>>> import numpy as np
>>> from numpy import linalg as LA
>>> np.set_printoptions(precision=2, suppress=True, linewidth=100, floatmode="fixed")
>>> rnd = lambda a: np.round(a, 2) + 0
>>> mat = np.loadtxt("layer13.csv", delimiter=",")
>>> mat
array([[-8.00, -5.00,  0.00, -8.00,  5.00,  7.00, -8.00,  0.00],
       [ 8.00,  4.00, -3.00, -8.00,  9.00, -9.00,  5.00,  0.00],
       [-4.00,  6.00,  0.00,  3.00, -3.00, -5.00, -7.00,  0.00],
       [ 3.00, -4.00, -8.00,  4.00, -7.00, -2.00, -3.00,  0.00],
       [-1.00,  3.00,  6.00, -9.00,  3.00,  1.00, -5.00,  0.00],
       [-3.00, -6.00,  0.00, -6.00,  1.00, -7.00,  9.00,  0.00],
       [ 9.00,  5.00, -6.00,  8.00, -3.00,  4.00,  3.00,  0.00],
       [ 0.00,  0.00,  0.00,  0.00,  0.00,  0.00,  0.00, -9.00]])
>>> # splits into 2 blocks
>>> q, vecs = LA.qr(mat[:, :6])[0], LA.qr(mat[:, 6:])[0]
>>> s = LA.svd(q.T @ vecs, compute_uv=False)
>>> rnd(np.degrees(np.arccos(s.clip(0, 1))))
array([24.47, 90.00])
>>> rnd(LA.norm(q @ q.T - vecs @ vecs.T, 2))
np.float64(1.0)
>>> rnd(s)
array([0.91, 0.00])
>>> th = np.radians(94)
>>> Rm = np.eye(8)
>>> Rm[7, 7] = Rm[1, 1] = np.cos(th)
>>> Rm[7, 1], Rm[1, 7] = -np.sin(th), np.sin(th)
>>> rnd(Rm)
array([[ 1.00,  0.00,  0.00,  0.00,  0.00,  0.00,  0.00,  0.00],
       [ 0.00, -0.07,  0.00,  0.00,  0.00,  0.00,  0.00,  1.00],
       [ 0.00,  0.00,  1.00,  0.00,  0.00,  0.00,  0.00,  0.00],
       [ 0.00,  0.00,  0.00,  1.00,  0.00,  0.00,  0.00,  0.00],
       [ 0.00,  0.00,  0.00,  0.00,  1.00,  0.00,  0.00,  0.00],
       [ 0.00,  0.00,  0.00,  0.00,  0.00,  1.00,  0.00,  0.00],
       [ 0.00,  0.00,  0.00,  0.00,  0.00,  0.00,  1.00,  0.00],
       [ 0.00, -1.00,  0.00,  0.00,  0.00,  0.00,  0.00, -0.07]])
>>> A2 = mat @ Rm.T
>>> np.allclose(mat @ mat.T, A2 @ A2.T)
True
>>> np.allclose(LA.norm(mat, axis=1), LA.norm(A2, axis=1))
True
